% python3 -q
>>> import numpy as np
>>> np.set_printoptions(precision=2, suppress=True, linewidth=160)
>>> rng = np.random.default_rng(749693)
>>> ang = np.sort(rng.uniform(-2, 2, 11))
>>> A = np.c_[ang, ang ** 2, ang ** 3] @ np.array([[-1, 0, -3], [3, 0, 3], [-3, -2, -2]])
>>> print(A.round(2) + 0)
[[ 5.17  1.34  6.25]
 [ 1.62  0.25  2.49]
 [ 1.46  0.21  2.3 ]
 [ 0.87  0.09  1.54]
 [ 0.    0.    0.  ]
 [-0.43 -1.05 -1.52]
 [-0.73 -1.59 -1.79]
 [-0.9  -1.86 -1.93]
 [-0.95 -1.92 -1.96]
 [-1.59 -2.83 -2.42]
 [-3.1  -4.73 -3.4 ]]
>>> mat = np.array([[3.8, -0.75, -2.44, 6.77],
...     [1.37, -4.54, -5.64, -4.76],
...     [5.59, -0.97, 5.65, -1.45],
...     [4.6, 7.67, -1.89, -2.5]])
>>> print(mat.sum(axis=1))
[  7.38 -13.57   8.82   7.88]
>>> print(np.linalg.matrix_rank(mat))
4
>>> print(np.linalg.svd(mat, compute_uv=False))
[10.    9.    8.1   7.29]
>>> print(mat - mat[0])
[[  0.     0.     0.     0.  ]
 [ -2.43  -3.79  -3.2  -11.53]
 [  1.79  -0.22   8.09  -8.22]
 [  0.8    8.42   0.55  -9.27]]
>>> np.linalg.rank(mat)
Traceback (most recent call last):
  File "<python-input-11>", line 1, in <module>
    np.linalg.rank(mat)
    ^^^^^^^^^^^^^^
AttributeError: module 'numpy.linalg' has no attribute 'rank'
>>> X = np.vander(np.arange(4) - 2, 4, increasing=True)
>>> print(X)
[[ 1 -2  4 -8]
 [ 1 -1  1 -1]
 [ 1  0  0  0]
 [ 1  1  1  1]]
>>> P = np.triu(np.array([[1, 1, 0, 1], [2, 1, 2, 2], [1, 0, 0, 1], [1, 1, 2, 2]]), 1) + np.eye(4)
>>> M2 = P @ X @ np.linalg.inv(P)
>>> print(P @ X - X @ P)
[[ 2. -1.  6. -1.]
 [ 4.  1.  4.  2.]
 [ 1.  0.  1.  0.]
 [ 0. -1. -2. -4.]]
>>> print(M2)
[[  3.  -5.  16. -17.]
 [  5.  -4.  11.  -7.]
 [  2.  -1.   3.  -2.]
 [  1.   0.   1.  -1.]]
>>> print(np.poly(M2))
[ 1. -1.  6. 22. 12.]
>>> arr = np.load("a.npy")
>>> print(arr)
[[0 2 0 4]
 [4 4 0 0]
 [0 0 0 0]]
>>> G = arr.T @ arr
>>> print(np.linalg.matrix_rank(G))
2
>>> print(G)
[[16 16  0  0]
 [16 20  0  8]
 [ 0  0  0  0]
 [ 0  8  0 16]]
>>> print(np.trace(G), (arr ** 2).sum())
52 52
>>> print(np.round(np.linalg.eigvalsh(G)[::-1], 2) + 0)
[36. 16.  0.  0.]
>>> P = np.triu(np.array([[-1, 2, -1, 3], [1, 3, 0, 3], [2, 2, 0, -2], [3, -1, 2, -1]]), 1) + np.eye(4)
>>> M2 = P @ G @ np.linalg.inv(P)
>>> print(np.trace(M2), np.trace(G))
52.0 52
>>> r = np.linalg.matrix_rank(arr)
>>> print(r)
2
>>> null = np.linalg.svd(arr)[2][r:].T
>>> print([int(np.linalg.matrix_rank(arr[:i])) for i in range(1, len(arr) + 1)])
[1, 2, 2]
>>> print([int(np.linalg.matrix_rank(np.delete(arr, i, axis=0))) for i in range(3)])
[1, 1, 2]
>>> print(null @ null.T)
[[ 0.44 -0.44  0.    0.22]
 [-0.44  0.44  0.   -0.22]
 [ 0.    0.    1.    0.  ]
 [ 0.22 -0.22  0.    0.11]]
>>> print(np.round(arr @ null, 2) + 0)
[[0. 0.]
 [0. 0.]
 [0. 0.]]
